In [1]: import numpy as np

In [2]: np.set_printoptions(precision=2, suppress=True, linewidth=140)

In [3]: def tidy(a):
   ...:     return np.round(a, 2) + 0
   ...: 

In [4]: C = np.array([[-5, 5, 1, 3, 5, 3],
   ...:     [3, 8, 4, -2, 7, -9],
   ...:     [2, -7, 8, -4, 6, 2],
   ...:     [4, -6, -7, -1, 5, 0],
   ...:     [-7, 1, 6, 4, 5, -9],
   ...:     [7, -3, 3, -6, 6, 2]])

In [5]: rng = np.random.default_rng(339)

In [6]: X = (rng.random((16, 6)) < 0.25) @ C

In [7]: X
Out[7]: 
array([[ -7,   1,   6,   4,   5,  -9],
       [ -5,   5,   1,   3,   5,   3],
       [  4,  -6,  -7,  -1,   5,   0],
       [ -3,  -5,  -1,   3,  10,  -9],
       [  0,   0,   0,   0,   0,   0],
       [  7,   2,  -3,  -3,  12,  -9],
       [  3,   8,   4,  -2,   7,  -9],
       [ -5,   3,  10,   1,  16,  -4],
       [  4,  -6,  -7,  -1,   5,   0],
       [  0,   0,   0,   0,   0,   0],
       [  4,  -6,  -7,  -1,   5,   0],
       [  2,  -7,   8,  -4,   6,   2],
       [  7,  -3,   3,  -6,   6,   2],
       [  2,   7,  -2,   0,  17,  -6],
       [  6, -15,  10,  -7,  22,  -5],
       [  7,   2,  -3,  -3,  12,  -9]])

In [8]: # rows 2 and 8 are equal

In [9]: def softmax(z):
   ...:     e = np.exp(z - z.max(axis=-1, keepdims=True))
   ...:     return e / e.sum(axis=-1, keepdims=True)
   ...: 

In [10]: tidy(softmax(X).sum(axis=1))
Out[10]: array([1., 1., 1., 1., 1., 1., 1., 1., 1., 1., 1., 1., 1., 1., 1., 1.])

In [11]: tidy(softmax(X[6] + -2))
Out[11]: array([0.  , 0.72, 0.01, 0.  , 0.26, 0.  ])

In [12]: att = X @ X.T / np.sqrt(6)

In [13]: print(softmax(att).round(6).argmax(axis=1))
[ 7  7 14 14  0 14 13  7 14  0 14 14 14 13 14 14]
